$ python -q
>>> import numpy as np
>>> import numpy.linalg as la
>>> np.set_printoptions(suppress=True, linewidth=140)
>>> E = np.loadtxt("test10.csv", delimiter=",")
>>> print(E.round(2) + 0)
[[13.02 -2.33  7.66  4.2 ]
 [ 8.56 -2.62  4.3   4.24]
 [ 3.58 -2.37  0.89  3.59]
 [ 1.84 -1.94 -0.08  2.92]
 [ 1.18 -1.66 -0.36  2.49]
 [ 0.06 -0.46 -0.34  0.76]
 [ 0.02 -0.27 -0.22  0.47]
 [ 0.    0.02  0.02 -0.05]
 [ 0.    0.06  0.06 -0.13]
 [ 0.    0.07  0.07 -0.15]
 [-0.15 -0.01  0.1  -0.41]
 [-0.38 -0.27 -0.13 -0.3 ]
 [-2.68 -2.67 -2.8   1.57]
 [-7.25 -6.81 -8.08  5.27]
 [-7.43 -6.97 -8.28  5.42]]
>>> Uu, s, VT = la.svd(E)
>>> vecs = VT[:(s > 1e-8).sum()]
>>> rng = np.random.default_rng(74)
>>> vec = E[6] + 5 * E[10] + rng.integers(2) * np.eye(4)[0]
>>> print(vec.round(2))
[-0.72 -0.3   0.26 -1.6 ]
>>> round(float(la.norm(vec - vecs.T @ vecs @ vec)), 2)
0.0
>>> np.round(np.diag(vecs.T @ vecs), 2)
array([0.69, 1.  , 0.45, 0.86])
>>> print(np.allclose(vecs.T @ vecs @ vec, vec))
True
>>> np.round(vecs.T @ vecs, 2) + 0
array([[ 0.69,  0.  ,  0.41,  0.21],
       [ 0.  ,  1.  ,  0.  ,  0.  ],
       [ 0.41,  0.  ,  0.45, -0.28],
       [ 0.21,  0.  , -0.28,  0.86]])
>>> gram = np.cov(E, rowvar=False)
>>> gram.shape
(4, 4)
>>> print(round(np.corrcoef(E[:, 0], E[:, 2])[0, 1], 2))
0.96
>>> np.round(np.corrcoef(E.T), 2)
array([[ 1.  ,  0.37,  0.96,  0.06],
       [ 0.37,  1.  ,  0.61, -0.89],
       [ 0.96,  0.61,  1.  , -0.22],
       [ 0.06, -0.89, -0.22,  1.  ]])
>>> Uu, s, VT = la.svd(E)
>>> np.argmax(s[:-1] / (s[1:] + 1e-6)) + 1
np.int64(3)
>>> B = Uu[:, :3] @ np.diag(s[:3]) @ VT[:3]
>>> print(round(la.norm(E - B) / la.norm(E), 2))
0.0
>>> B.round(2) + 0
array([[13.02, -2.33,  7.66,  4.2 ],
       [ 8.56, -2.62,  4.3 ,  4.24],
       [ 3.58, -2.37,  0.89,  3.59],
       [ 1.84, -1.94, -0.08,  2.92],
       [ 1.18, -1.66, -0.36,  2.49],
       [ 0.06, -0.46, -0.34,  0.76],
       [ 0.02, -0.27, -0.22,  0.47],
       [ 0.  ,  0.02,  0.02, -0.05],
       [ 0.  ,  0.06,  0.06, -0.13],
       [ 0.  ,  0.07,  0.07, -0.15],
       [-0.15, -0.01,  0.1 , -0.41],
       [-0.38, -0.27, -0.13, -0.3 ],
       [-2.68, -2.67, -2.8 ,  1.57],
       [-7.25, -6.81, -8.08,  5.27],
       [-7.43, -6.97, -8.28,  5.42]])
>>> np.round(np.abs(E - B).max(), 2)
np.float64(0.0)
>>> la.matrix_rank(E, rtol=0.05)
np.int64(2)
>>> print(la.matrix_rank(B))
3
>>> K = np.loadtxt("mat.csv", delimiter=",")
>>> K
array([[-24. , -18. ,  28. ],
       [  0.4,  -1.2,   0.9],
       [  0.9,   0.6,  -0.2],
       [  1.3,   0. ,   1.1],
       [  0.1,   1.2,  -0.3],
       [  0.3,  -1.1,  -0.2],
       [  1.9,   0.8,   0.6],
       [  1.2,   0.4,   0.8],
       [  0.8,   0.7,   0.4],
       [  0.2,   0.5,   1.4],
       [  0.2,   1.9,   0.7],
       [  0.8,   0.1,   0.6],
       [  0.3,  -1.2,  -1.3],
       [ -0.5,   0. ,  -0.8],
       [ -0.5,   0.9,  -2.3],
       [  0.2,   1. ,   0.1],
       [ -0.9,   0.6,  -0.3],
       [ -0.7,   1.2,  -0.5],
       [ -1. ,   0.1,  -0.9],
       [ -0.6,  -0.7,  -0.9],
       [  1.4,  -0.4,   1. ],
       [  0.7,  -0.8,  -0.5],
       [ -0.7,  -0.4,  -1.3]])
>>> hat = K @ la.solve(K.T @ K, K.T)
>>> np.round(la.eigvalsh(hat), 2) + 0
array([0., 0., 0., 0., 0., 0., 0., 0., 0., 0., 0., 0., 0., 0., 0., 0., 0., 0., 0., 0., 1., 1., 1.])
>>> np.allclose(hat @ hat, hat)
True
>>> round(float(np.trace(hat)), 2)
3.0
>>> print(np.round(np.diag(hat), 2))
[1.   0.09 0.01 0.11 0.06 0.09 0.13 0.08 0.04 0.08 0.24 0.04 0.17 0.03 0.14 0.05 0.07 0.12 0.07 0.07 0.13 0.08 0.08]
>>> gram = np.cov(K, rowvar=False)
>>> np.argsort(-K.std(axis=0).round(6), kind="stable")
array([2, 0, 1])
>>> gram.round(2)
array([[ 26.23,  19.16, -29.15],
       [ 19.16,  15.08, -22.12],
       [-29.15, -22.12,  35.14]])
>>> vec = np.array([2, 7, 8])
>>> target = K @ vec
>>> np.round(la.solve(K.T @ K, K.T @ target), 2)
array([2., 7., 8.])
>>> np.round(la.pinv(K) @ K, 2) + 0
array([[1., 0., 0.],
       [0., 1., 0.],
       [0., 0., 1.]])
>>> target = target + 0.02 * rng.normal(size=23)
>>> target.round(2)
array([ 50.  ,  -0.39,   4.4 ,  11.38,   6.19,  -8.7 ,  14.2 ,  11.6 ,   9.72,  15.13,  19.32,   7.09, -18.2 ,  -7.39, -13.1 ,   8.18,
        -0.03,   3.  ,  -8.47, -13.29,   8.02,  -8.2 , -14.6 ])
>>> b, *_ = la.lstsq(K, target)
>>> np.round(K.T @ (target - K @ b), 2) + 0
array([0., 0., 0.])
>>> b.round(2)
array([2., 7., 8.])
>>> [round(float(la.norm(la.solve(K.T @ K + lam * np.eye(3), K.T @ target))), 2) for lam in (0, 1, 10, 100)]
[10.82, 10.32, 7.42, 2.3]
>>> Ac = K - K.mean(axis=0)
>>> Uu, s, VT = la.svd(Ac, full_matrices=False)
>>> np.round(np.abs(VT[-1]), 2)
array([0.44, 0.88, 0.19])
>>> (np.sign(Uu[:, 0]) == np.sign(Uu[0, 0])).astype(int)
array([1, 0, 0, 0, 0, 0, 0, 0, 0, 0, 0, 0, 0, 0, 0, 0, 0, 0, 0, 0, 0, 0, 0])
>>> np.abs(VT[0]).argmax()
np.int64(2)
>>> F = np.loadtxt("run11.csv", delimiter=",")
>>> F
array([[ 1.1 ,  0.1 ,  0.8 , -1.6 ],
       [ 1.4 ,  0.2 ,  0.5 , -1.  ],
       [ 0.  ,  1.8 , -1.4 ,  2.82],
       [ 0.7 ,  0.4 ,  0.9 , -1.8 ],
       [-0.6 ,  1.1 , -0.8 ,  1.57],
       [ 0.4 , -0.1 , -1.5 ,  3.03],
       [-1.3 ,  2.5 , -0.8 ,  1.61],
       [ 2.9 , -2.  ,  0.6 , -1.19],
       [ 0.3 , -1.9 ,  0.2 , -0.4 ],
       [ 0.3 , -0.3 , -2.5 ,  4.98],
       [-0.6 ,  0.5 ,  1.  , -2.  ],
       [ 0.9 ,  0.2 , -1.  ,  1.99],
       [ 1.7 , -0.8 ,  0.1 , -0.22],
       [-0.7 ,  0.6 ,  0.4 , -0.79],
       [ 0.4 ,  0.1 ,  0.  , -0.03],
       [ 0.8 ,  0.  ,  0.3 , -0.58],
       [-1.  , -1.7 ,  0.9 , -1.81],
       [-0.5 , -0.2 ,  1.1 , -2.18],
       [ 3.8 , -0.2 , -0.8 ,  1.59],
       [ 2.2 ,  3.7 ,  1.1 , -2.16],
       [-1.6 ,  0.1 , -0.4 ,  0.82],
       [-0.5 ,  1.9 , -0.4 ,  0.79],
       [-0.9 , -0.8 , -1.3 ,  2.64],
       [ 0.4 , -1.1 , -1.1 ,  2.21]])
>>> Ac = (F - F.mean(axis=0)) / F.std(axis=0)
>>> print(np.argwhere(np.abs(Ac) > 2))
[[ 9  2]
 [ 9  3]
 [18  0]
 [19  1]]
>>> np.round(Ac.std(axis=0), 2)
array([1., 1., 1., 1.])
>>> b = la.lstsq(np.delete(Ac, 2, axis=1), Ac[:, 2])[0]
>>> b.round(2) + 0
array([ 0.,  0., -1.])
>>> d = la.norm(F[:, None] - F[None], axis=-1)
>>> d.mean(axis=1).argmax()
np.int64(9)
>>> print(np.unravel_index(d.round(6).argmax(), d.shape))
(np.int64(9), np.int64(19))
>>> print(la.matrix_rank(d ** 2))
6
>>> def softmax(z):
...     e = np.exp(z - z.max(axis=-1, keepdims=True))
...     return e / e.sum(axis=-1, keepdims=True)
... 
>>> np.round(softmax(F).sum(axis=1), 2)
array([1., 1., 1., 1., 1., 1., 1., 1., 1., 1., 1., 1., 1., 1., 1., 1., 1., 1., 1., 1., 1., 1., 1., 1.])
>>> print(np.round(softmax(F[10]), 2))
[0.11 0.33 0.54 0.03]
>>> np.round(softmax(F[10] + 5), 2)
array([0.11, 0.33, 0.54, 0.03])
>>> S = F @ F.T / np.sqrt(4)
>>> np.round(softmax(S)[10] @ F, 2)
array([ 0.38,  0.76,  0.89, -1.76])
>>> hat = F @ la.solve(F.T @ F, F.T)
>>> np.allclose(hat @ hat, hat)
True
>>> data = np.load("block0.npy")
>>> data
array([[5., 1., 1., 1., 1.],
       [1., 5., 1., 1., 1.],
       [1., 1., 5., 1., 1.],
       [1., 1., 1., 5., 1.],
       [1., 1., 1., 1., 5.]])
>>> Ac = F - F.mean(axis=0)
>>> vecs = la.svd(Ac)[2][:3]
>>> B = Ac - Ac @ vecs.T @ vecs
>>> np.round(B.std(axis=0), 2) + 0
array([0.  , 0.  , 0.01, 0.  ])
>>> print(la.norm(B, axis=1).round(6).argmax())
22
>>> np.round(la.eigvals(data), 2)
array([4., 9., 4., 4., 4.])
>>> np.kron(np.eye(2, dtype=int), data)
array([[5., 1., 1., 1., 1., 0., 0., 0., 0., 0.],
       [1., 5., 1., 1., 1., 0., 0., 0., 0., 0.],
       [1., 1., 5., 1., 1., 0., 0., 0., 0., 0.],
       [1., 1., 1., 5., 1., 0., 0., 0., 0., 0.],
       [1., 1., 1., 1., 5., 0., 0., 0., 0., 0.],
       [0., 0., 0., 0., 0., 5., 1., 1., 1., 1.],
       [0., 0., 0., 0., 0., 1., 5., 1., 1., 1.],
       [0., 0., 0., 0., 0., 1., 1., 5., 1., 1.],
       [0., 0., 0., 0., 0., 1., 1., 1., 5., 1.],
       [0., 0., 0., 0., 0., 1., 1., 1., 1., 5.]])
>>> round(float(la.det(2 * data)), 2), round(float(la.det(data)), 2)
(73728.0, 2304.0)
